$ python3 -q
>>> import numpy as np
>>> np.set_printoptions(precision=4, suppress=True, linewidth=120, floatmode="fixed")
>>> def rd(a):
...     return np.round(a, 4) + 0
... 
>>> arr = np.loadtxt("a.csv", delimiter=",")
>>> print(arr)
[[ 0.5000 -0.1000  0.2000 -1.2000 -1.1000]
 [-1.3000 -0.9000 -0.1000  0.5000  0.4000]
 [-1.5000  0.5000  0.1000  0.5000 -0.6000]
 [ 0.3000  0.2000  0.0000  0.6000  0.6000]
 [ 0.5000 -0.6000 -0.4000  0.7000  1.8000]
 [ 0.1000 -0.6000  0.5000 -0.9000 -0.8000]
 [-1.2000  0.8000  0.4000  2.6000  0.0000]
 [-0.4000  0.8000  0.4000 -1.2000 -0.2000]
 [-1.4000  0.0000  2.4000 -0.3000  0.1000]
 [ 0.7000  0.9000 -2.7000  0.5000 -2.5000]
 [-0.7000  1.1000  0.3000 -0.7000  1.4000]
 [ 0.2000 -0.8000 -0.3000  1.1000  0.4000]
 [ 0.4000  0.9000  1.3000  0.6000  0.1000]
 [ 0.7000  0.4000  1.1000 -0.5000 -0.9000]
 [ 0.5000 -1.2000  0.6000 -0.5000 -0.7000]
 [-0.3000  0.3000 -2.4000 -1.6000 -1.2000]
 [-0.3000 -0.8000 -0.4000  2.1000 -1.2000]
 [ 1.2000  1.0000 -1.3000  0.0000  2.5000]
 [-0.7000  1.7000 -0.7000 -1.8000  2.1000]
 [-1.2000  0.9000 -1.6000 -2.5000 -0.1000]
 [-0.7000 -1.2000 -0.4000 -0.3000  0.4000]
 [ 0.3000 -0.9000 -0.1000 -0.7000 -1.3000]
 [ 1.2000  0.0000  0.9000  0.9000  3.0000]
 [-1.3000  1.7000  0.9000 -0.6000  0.1000]
 [-0.5000 -0.6000 -0.2000  1.8000 -0.2000]
 [-1.4000 -1.6000  0.6000  0.4000  1.4000]
 [-0.2000 -2.7000 -1.3000  0.4000 -1.5000]
 [ 0.4000 -1.9000 -1.3000  0.0000  0.9000]
 [-0.6000  2.4000  1.2000  0.8000 -1.4000]
 [ 0.4000 -0.3000 -0.1000  2.3000 -1.1000]
 [-0.3000  0.0000  1.6000  0.9000  1.3000]]
>>> Xc = arr - arr.mean(axis=0)
>>> Uu, sig, Vh = np.linalg.svd(Xc, full_matrices=False)
>>> print(np.searchsorted(np.cumsum(sig ** 2) / (sig ** 2).sum(), 0.9) + 1)
4
>>> print(np.abs(Vh[0]).argmax())
4
>>> print(rd(np.abs(Vh[-1])))
[0.9181 0.0130 0.3318 0.1737 0.1292]
>>> print(np.abs(Uu[:, 0]).argmax())
9
>>> def softmax(z):
...     e = np.exp(z - z.max(axis=-1, keepdims=True))
...     return e / e.sum(axis=-1, keepdims=True)
... 
>>> print(rd(softmax(arr[27])))
[0.2776 0.0278 0.0507 0.1861 0.4577]
>>> print(rd(softmax(arr).sum(axis=1)))
[1.0000 1.0000 1.0000 1.0000 1.0000 1.0000 1.0000 1.0000 1.0000 1.0000 1.0000 1.0000 1.0000 1.0000 1.0000 1.0000 1.0000
 1.0000 1.0000 1.0000 1.0000 1.0000 1.0000 1.0000 1.0000 1.0000 1.0000 1.0000 1.0000 1.0000 1.0000]
>>> S = arr @ arr.T / np.sqrt(5)
>>> print(rd(softmax(S)[27] @ arr))
[ 0.0191 -1.1320 -0.6755  0.2158  0.3185]
>>> print(softmax(S).round(6).argmax(axis=1))
[ 0 25  6 22 22 21  6 19  8  9 18 16 28 13 26 15 16 17 18 19 26 26 22 23 16 25 26 27 28 29 22]
>>> vec = np.array([0, 0, 1, 0, 0])
>>> target = arr @ vec
>>> print(rd(np.linalg.solve(arr.T @ arr, arr.T @ target)))
[0.0000 0.0000 1.0000 0.0000 0.0000]
>>> print(target)
[ 0.2000 -0.1000  0.1000  0.0000 -0.4000  0.5000  0.4000  0.4000  2.4000 -2.7000  0.3000 -0.3000  1.3000  1.1000
  0.6000 -2.4000 -0.4000 -1.3000 -0.7000 -1.6000 -0.4000 -0.1000  0.9000  0.9000 -0.2000  0.6000 -1.3000 -1.3000
  1.2000 -0.1000  1.6000]
>>> rng = np.random.default_rng(44)
>>> target = target + 0.1 * rng.normal(size=31)
>>> print(rd(target))
[ 0.3446 -0.0898  0.1327  0.1136 -0.3176  0.5579  0.3621  0.2981  2.4376 -2.7512  0.3827 -0.2789  1.2255  1.1268
  0.6709 -2.3822 -0.4783 -1.2738 -0.6643 -1.5176 -0.3278 -0.1908  0.8502  0.9606 -0.3698  0.6777 -1.3839 -1.3422
  1.3443 -0.1064  1.5698]
>>> c, *_ = np.linalg.lstsq(arr, target)
>>> print(rd(c))
[-0.0113  0.0101  1.0091 -0.0213  0.0058]
>>> print([round(float(np.linalg.norm(np.linalg.solve(arr.T @ arr + lam * np.eye(5), arr.T @ target))), 2) for lam in (0, 1, 10, 100)])
[1.01, 0.98, 0.78, 0.28]
>>> other = np.array([[3, 2], [1, 2]])
>>> M = np.tril(other)
>>> print(M)
[[3 0]
 [1 2]]
>>> r0, g = M[1], M[0]
>>> print(r0 @ g)
3
>>> p = (r0 @ g) / (r0 @ r0) * r0
>>> print(np.linalg.matrix_rank(np.outer(r0, g)))
1
>>> print(p)
[0.6000 1.2000]
>>> print((g - p) @ r0)
0.0
>>> print(g - p)
[ 2.4000 -1.2000]
